$ python -q
>>> import numpy as np
>>> np.set_printoptions(precision=1, suppress=True, linewidth=140)
>>> E = np.load("x.npy")
>>> E.round(1) + 0
array([[-0.7,  0.4,  0.1, -1.8],
       [ 0.3, -0.7, -1.6,  0.5],
       [-0.5,  1.8,  2.9,  0.8],
       [ 0. ,  0.8,  1.5,  1.2],
       [-0.3,  1. ,  1.8,  0.3]])
>>> # rows and columns are dependent
>>> left, sig, Vh = np.linalg.svd(E)
>>> sig.round(1) + 0
array([4.8, 2.2, 0.4, 0. ])
>>> A2 = left[:, :3] @ np.diag(sig[:3]) @ Vh[:3]
>>> np.linalg.matrix_rank(A2)
np.int64(3)
>>> np.round(np.abs(E - A2).max(), 1)
np.float64(0.0)
>>> W0 = np.load("test8.npy")
>>> W0
array([[0, 1, 0, 0, 0, 0, 0, 0, 0],
       [0, 0, 0, 0, 0, 0, 1, 0, 0],
       [1, 0, 0, 0, 0, 0, 0, 0, 0],
       [0, 0, 0, 0, 0, 1, 0, 0, 0],
       [0, 0, 0, 0, 0, 0, 0, 1, 0],
       [0, 0, 0, 0, 1, 0, 0, 0, 0],
       [0, 0, 1, 0, 0, 0, 0, 0, 0],
       [0, 0, 0, 1, 0, 0, 0, 0, 0],
       [0, 0, 0, 0, 0, 0, 0, 0, 1]])
>>> # columns are unit length and at right angles
>>> (np.linalg.matrix_power((W0 != 0) + (W0.T != 0) + np.eye(9), 9) > 0).astype(int)
array([[1, 1, 1, 0, 0, 0, 1, 0, 0],
       [1, 1, 1, 0, 0, 0, 1, 0, 0],
       [1, 1, 1, 0, 0, 0, 1, 0, 0],
       [0, 0, 0, 1, 1, 1, 0, 1, 0],
       [0, 0, 0, 1, 1, 1, 0, 1, 0],
       [0, 0, 0, 1, 1, 1, 0, 1, 0],
       [1, 1, 1, 0, 0, 0, 1, 0, 0],
       [0, 0, 0, 1, 1, 1, 0, 1, 0],
       [0, 0, 0, 0, 0, 0, 0, 0, 1]])
>>> (W0 != 0).astype(int)
array([[0, 1, 0, 0, 0, 0, 0, 0, 0],
       [0, 0, 0, 0, 0, 0, 1, 0, 0],
       [1, 0, 0, 0, 0, 0, 0, 0, 0],
       [0, 0, 0, 0, 0, 1, 0, 0, 0],
       [0, 0, 0, 0, 0, 0, 0, 1, 0],
       [0, 0, 0, 0, 1, 0, 0, 0, 0],
       [0, 0, 1, 0, 0, 0, 0, 0, 0],
       [0, 0, 0, 1, 0, 0, 0, 0, 0],
       [0, 0, 0, 0, 0, 0, 0, 0, 1]])
>>> round(float(np.linalg.det(W0)), 1)
1.0
>>> W0 @ W0
array([[0, 0, 0, 0, 0, 0, 1, 0, 0],
       [0, 0, 1, 0, 0, 0, 0, 0, 0],
       [0, 1, 0, 0, 0, 0, 0, 0, 0],
       [0, 0, 0, 0, 1, 0, 0, 0, 0],
       [0, 0, 0, 1, 0, 0, 0, 0, 0],
       [0, 0, 0, 0, 0, 0, 0, 1, 0],
       [1, 0, 0, 0, 0, 0, 0, 0, 0],
       [0, 0, 0, 0, 0, 1, 0, 0, 0],
       [0, 0, 0, 0, 0, 0, 0, 0, 1]])
>>> ang = np.deg2rad(90)
>>> feats = np.eye(3)
>>> feats[np.ix_([2, 1], [2, 1])] = [[np.cos(ang), -np.sin(ang)], [np.sin(ang), np.cos(ang)]]
>>> feats.round(1) + 0
array([[ 1.,  0.,  0.],
       [ 0.,  0.,  1.],
       [ 0., -1.,  0.]])
>>> W0 @ W0.T
array([[1, 0, 0, 0, 0, 0, 0, 0, 0],
       [0, 1, 0, 0, 0, 0, 0, 0, 0],
       [0, 0, 1, 0, 0, 0, 0, 0, 0],
       [0, 0, 0, 1, 0, 0, 0, 0, 0],
       [0, 0, 0, 0, 1, 0, 0, 0, 0],
       [0, 0, 0, 0, 0, 1, 0, 0, 0],
       [0, 0, 0, 0, 0, 0, 1, 0, 0],
       [0, 0, 0, 0, 0, 0, 0, 1, 0],
       [0, 0, 0, 0, 0, 0, 0, 0, 1]])
>>> np.linalg.pinv(W0)
array([[0., 0., 1., 0., 0., 0., 0., 0., 0.],
       [1., 0., 0., 0., 0., 0., 0., 0., 0.],
       [0., 0., 0., 0., 0., 0., 1., 0., 0.],
       [0., 0., 0., 0., 0., 0., 0., 1., 0.],
       [0., 0., 0., 0., 0., 1., 0., 0., 0.],
       [0., 0., 0., 1., 0., 0., 0., 0., 0.],
       [0., 1., 0., 0., 0., 0., 0., 0., 0.],
       [0., 0., 0., 0., 1., 0., 0., 0., 0.],
       [0., 0., 0., 0., 0., 0., 0., 0., 1.]])
